$ python3 -q
>>> import numpy as np
>>> from numpy import linalg as LA
>>> np.set_printoptions(suppress=True, linewidth=120)
>>> feats = np.load("x.npy")
>>> print(feats)
[[  0   3   1   1  -2]
 [  0   2   2   4   0]
 [ -3   0   5   3  -1]
 [ -5   1   7   4   1]
 [ -6  -1   5   5  -2]
 [ -6   2   2   3  -2]
 [ -8  -1   3   6  -4]
 [ -9  -3   3   3  -5]
 [ -8  -4   2   3  -6]
 [-11  -7   4   5  -8]
 [-14  -7   2   4  -6]
 [-12  -6   0   7  -8]
 [-15  -7  -3   4  -9]
 [-14 -10   0   2 -10]
 [-11  -9   1   3 -10]
 [-11 -10   2   2 -12]
 [-11 -10   4   4 -14]
 [ -9 -12   6   3 -11]
 [ -7 -13   3   4  -8]
 [ -9 -12   4   5  -6]
 [-12 -11   1   7  -7]
 [-14 -11  -2   6  -7]
 [-11  -9  -2   8  -6]
 [ -8  -7  -2   7  -9]
 [ -7  -8  -5   7 -10]
 [ -4 -11  -2  10 -13]
 [ -3 -11  -4   8 -11]
 [ -5 -10  -7   9 -11]
 [ -5 -12  -9  11 -13]
 [ -2 -10  -7  10 -13]
 [ -5 -12  -9  11 -13]
 [ -2 -14 -12  10 -10]
 [  1 -17 -10   9  -8]
 [ -1 -16 -10   9  -6]]
>>> x0 = np.array([1, -1, 3, 0, -2])
>>> rhs = feats @ x0
>>> coef, lr = np.zeros(5), 1 / LA.norm(feats, 2) ** 2
>>> for i in range(12):
...     coef -= lr * feats.T @ (feats @ coef - rhs)
...     if i % 2 == 0: print(i, round(LA.norm(feats @ coef - rhs), 3))
... 
0 61.745
2 53.831
4 48.579
6 44.833
8 41.93
10 39.508
>>> print(coef.round(3))
[-0.499 -0.529  1.217  0.051 -0.787]
>>> print(LA.matrix_rank(feats))
5
>>> print(feats.sum(axis=1))
[  3   8   4   8   1  -1  -4 -11 -13 -17 -21 -19 -30 -32 -26 -29 -27 -23 -21 -18 -22 -28 -20 -19 -23 -20 -21 -24 -28
 -22 -28 -28 -25 -24]
>>> print(np.round(LA.norm(feats), 3))
101.371
>>> print(feats.shape)
(34, 5)
>>> print(np.unravel_index(np.abs(feats).argmax(), feats.shape))
(np.int64(32), np.int64(1))
>>> print(np.round(LA.norm(feats, axis=0), 3))
[49.548 54.525 30.05  37.616 50.299]
>>> print(round(LA.norm(feats) ** 2 / LA.norm(feats, 2) ** 2, 3))
1.242
>>> print(round(LA.norm(feats[7] - feats[5]), 3))
6.633
>>> print(round(LA.norm(feats[7], 1), 3), round(float(LA.norm(feats[7], np.inf)), 3))
23.0 9.0
>>> basis = feats[[14, 16]].astype(float)
>>> for _ in range(6):
...     z = LA.norm(feats[:, None] - basis, axis=-1).argmin(axis=1)
...     basis = np.array([feats[z == j].mean(axis=0) for j in range(2)])
... 
>>> print(z)
[0 0 0 0 0 0 1 1 1 1 1 1 1 1 1 1 1 1 1 1 1 1 1 0 0 0 0 0 0 0 0 0 0 0]
>>> print(np.round(basis[1] - basis[0], 3))
[-7.353 -1.235  4.882 -2.647 -0.824]
>>> cen = feats - feats.mean(axis=0)
>>> V = LA.svd(cen)[2][:2]
>>> Y = cen - cen @ V.T @ V
>>> print(np.round(np.cov(cen @ V.T, rowvar=False), 3) + 0)
[[58.589  0.   ]
 [ 0.    27.116]]
>>> print(LA.norm(Y, axis=1).round(6).argmax())
17
>>> print(np.round((cen @ V.T).std(axis=0), 3))
[7.541 5.13 ]
>>> print(np.round(Y.std(axis=0), 3))
[1.514 1.712 1.684 1.492 1.864]
